$ ipython --no-banner

In [1]: import numpy as np

In [2]: import numpy.linalg as la

In [3]: np.set_printoptions(suppress=True, linewidth=100)

In [4]: Z = np.sign(np.array([[9, -7, -1, 9], [-3, 1, 7, 3], [1, -1, -7, 2], [-8, 8, 1, 4]]))

In [5]: other = (np.tril(Z, -1) + np.eye(4)) @ (np.triu(Z, 1) + np.eye(4))

In [6]: ev = np.array([2, 2, 2, 1])

In [7]: W0 = np.rint(other * ev @ la.inv(other)) + 0

In [8]: W0
Out[8]: 
array([[ 2.,  2.,  1., -1.],
       [ 0.,  2.,  0.,  0.],
       [ 0.,  2.,  3., -1.],
       [ 0.,  4.,  2.,  0.]])

In [9]: other = W0[0, 0] * W0[1:] - np.outer(W0[1:, 0], W0[0])

In [10]: other
Out[10]: 
array([[ 0.,  4.,  0.,  0.],
       [ 0.,  4.,  6., -2.],
       [ 0.,  8.,  4.,  0.]])

In [11]: la.matrix_rank(other), la.matrix_rank(W0)
Out[11]: (np.int64(3), np.int64(4))

In [12]: W0[:, 0] / W0[0, 0]
Out[12]: array([1., 0., 0., 0.])

In [13]: J = np.load("case17.npy")

In [14]: J.round(1) + 0
Out[14]: 
array([[ 5.7, -0.1,  0.8,  1.1,  0.2,  0.9, -0.1,  1.4, -0.1, -0.8, -0.2,  0.5],
       [-0.1,  6.3,  0.7,  1. ,  0. ,  0. ,  0.7, -0.3,  0.4, -0.9,  0.7, -0.5],
       [ 0.8,  0.7,  6.7, -1.4,  0.5,  1. , -0.7,  0.1,  0.5, -0.4,  0.6,  1.3],
       [ 1.1,  1. , -1.4,  4.9,  0.7, -1.6, -1.5,  0.2,  0.1, -0.2, -0.1,  1. ],
       [ 0.2,  0. ,  0.5,  0.7,  7.2,  0.4,  1.1, -0.5, -1.6,  0.2, -0.4, -0.6],
       [ 0.9,  0. ,  1. , -1.6,  0.4,  5.4, -0.5,  0.5, -0.5,  0.7, -0.2,  0. ],
       [-0.1,  0.7, -0.7, -1.5,  1.1, -0.5,  3.9, -1. , -0.6, -2.1, -0.7,  1.6],
       [ 1.4, -0.3,  0.1,  0.2, -0.5,  0.5, -1. ,  6.9, -0.6,  0. ,  0.3,  0.1],
       [-0.1,  0.4,  0.5,  0.1, -1.6, -0.5, -0.6, -0.6,  5.5, -0.5,  1.5,  0. ],
       [-0.8, -0.9, -0.4, -0.2,  0.2,  0.7, -2.1,  0. , -0.5,  6.3, -0.1, -0.4],
       [-0.2,  0.7,  0.6, -0.1, -0.4, -0.2, -0.7,  0.3,  1.5, -0.1,  4.3,  0. ],
       [ 0.5, -0.5,  1.3,  1. , -0.6,  0. ,  1.6,  0.1,  0. , -0.4,  0. ,  5. ]])

In [15]: other = np.array([[4, -2, 3],
    ...:     [0, -4, -2],
    ...:     [0, -3, 2],
    ...:     [5, 4, -5],
    ...:     [-1, 5, 2],
    ...:     [5, 1, 3],
    ...:     [0, -1, 5],
    ...:     [5, 2, 4],
    ...:     [-5, 3, 5],
    ...:     [3, -3, -4],
    ...:     [2, 1, -2],
    ...:     [-3, 0, 1]])

In [16]: la.matrix_rank(np.vstack([J, other.T]))
Out[16]: np.int64(12)

In [17]: np.vstack([J, other.T]).shape
Out[17]: (15, 12)

In [18]: la.matrix_rank(J @ other)
Out[18]: np.int64(3)

In [19]: E = np.load("layer10.npy")

In [20]: E
Out[20]: 
array([[ 1, -1, -1,  1,  1, -1, -1,  1],
       [ 1,  1,  1,  1,  1,  1,  1,  1],
       [ 1,  1, -1, -1,  1,  1, -1, -1],
       [ 1,  1,  1,  1, -1, -1, -1, -1],
       [ 1,  1, -1, -1, -1, -1,  1,  1]])

In [21]: x = np.array([-1, -1, -2, -2, 2, -1, -1, 0])

In [22]: h = np.maximum(E @ x, 0)

In [23]: E.T @ h
Out[23]: array([ 8,  0, -8,  0,  8,  0, -8,  0])

In [24]: h
Out[24]: array([4, 0, 4, 0, 0])

In [25]: np.flatnonzero(h > 1e-9)
Out[25]: array([0, 2])

In [26]: U, s, VT = la.svd(E, full_matrices=False)

In [27]: (s > 1e-8).sum()
Out[27]: np.int64(5)

In [28]: np.round(U.T @ E @ VT.T, 1) + 0
Out[28]: 
array([[2.8, 0. , 0. , 0. , 0. ],
       [0. , 2.8, 0. , 0. , 0. ],
       [0. , 0. , 2.8, 0. , 0. ],
       [0. , 0. , 0. , 2.8, 0. ],
       [0. , 0. , 0. , 0. , 2.8]])

In [29]: U.shape, s.shape, VT.shape
Out[29]: ((5, 5), (5,), (5, 8))

In [30]: blk = np.stack([E, 3 * E, E[::-1]])

In [31]: np.einsum("bij,cij->bc", blk, blk)
Out[31]: 
array([[ 40, 120,   8],
       [120, 360,  24],
       [  8,  24,  40]])

In [32]: (blk @ E.T).shape
Out[32]: (3, 5, 5)

In [33]: la.matrix_rank(blk.reshape(3, -1))
Out[33]: np.int64(2)

In [34]: np.round(la.norm(blk, axis=(1, 2)), 1)
Out[34]: array([ 6.3, 19. ,  6.3])

In [35]: blk.sum(axis=0)
Out[35]: 
array([[ 5, -3, -5,  3,  3, -5, -3,  5],
       [ 5,  5,  5,  5,  3,  3,  3,  3],
       [ 5,  5, -5, -5,  5,  5, -5, -5],
       [ 5,  5,  5,  5, -3, -3, -3, -3],
       [ 5,  3, -5, -3, -3, -5,  3,  5]])
